% ipython --no-banner

In [1]: import numpy as np

In [2]: np.set_printoptions(precision=3, suppress=True, linewidth=160, legacy="1.25")

In [3]: rnd = lambda a: np.round(a, 3) + 0

In [4]: J = np.loadtxt("layer5.csv", delimiter=",")

In [5]: J
Out[5]: 
array([[ 2., -1.,  0.,  2.,  0., -2.],
       [-2., -2., -2., -1.,  0., -1.],
       [ 0., -2., -1., -1.,  1., -1.],
       [ 0., -2.,  1.,  2.,  0.,  1.],
       [-1.,  2.,  2.,  1.,  2.,  0.],
       [ 0., -1.,  1.,  1., -1.,  2.],
       [ 1.,  1.,  2.,  0., -1.,  0.],
       [ 0.,  2., -1.,  2., -1.,  2.],
       [ 0., -1., -2.,  2., -2.,  1.],
       [ 2., -2., -1.,  1.,  0.,  0.],
       [ 1.,  2.,  0.,  1., -1., -2.],
       [ 2., -1., -1.,  2., -2.,  0.],
       [-4., -7., -6., -1.,  0., -5.]])

In [6]: cent = J[[11, 6]].astype(float)

In [7]: for _ in range(5):
   ...:     idx = np.linalg.norm(J[:, None] - cent, axis=-1).argmin(axis=1)
   ...:     cent = np.array([J[idx == j].mean(axis=0) for j in range(2)])
   ...: 

In [8]: idx
Out[8]: array([0, 0, 0, 0, 1, 1, 1, 1, 0, 0, 1, 0, 0])

In [9]: np.bincount(idx)
Out[9]: array([8, 5])

In [10]: cent
Out[10]: 
array([[ 0.   , -2.25 , -1.5  ,  0.75 , -0.375, -0.875],
       [ 0.2  ,  1.2  ,  0.8  ,  1.   , -0.4  ,  0.4  ]])

In [11]: rnd(cent[1] - cent[0])
Out[11]: array([ 0.2  ,  3.45 ,  2.3  ,  0.25 , -0.025,  1.275])

In [12]: r0, r1 = cent[1], cent[0]

In [13]: r0 @ r1
Out[13]: -3.35

In [14]: r0 @ r0
Out[14]: 3.44

In [15]: p = (r0 @ r1) / (r0 @ r0) * r0

In [16]: rnd((r1 - p) @ r0)
Out[16]: 0.0

In [17]: rnd(p)
Out[17]: array([-0.195, -1.169, -0.779, -0.974,  0.39 , -0.39 ])

In [18]: rnd(np.outer(r0, r1))
Out[18]: 
array([[ 0.   , -0.45 , -0.3  ,  0.15 , -0.075, -0.175],
       [ 0.   , -2.7  , -1.8  ,  0.9  , -0.45 , -1.05 ],
       [ 0.   , -1.8  , -1.2  ,  0.6  , -0.3  , -0.7  ],
       [ 0.   , -2.25 , -1.5  ,  0.75 , -0.375, -0.875],
       [ 0.   ,  0.9  ,  0.6  , -0.3  ,  0.15 ,  0.35 ],
       [ 0.   , -0.9  , -0.6  ,  0.3  , -0.15 , -0.35 ]])
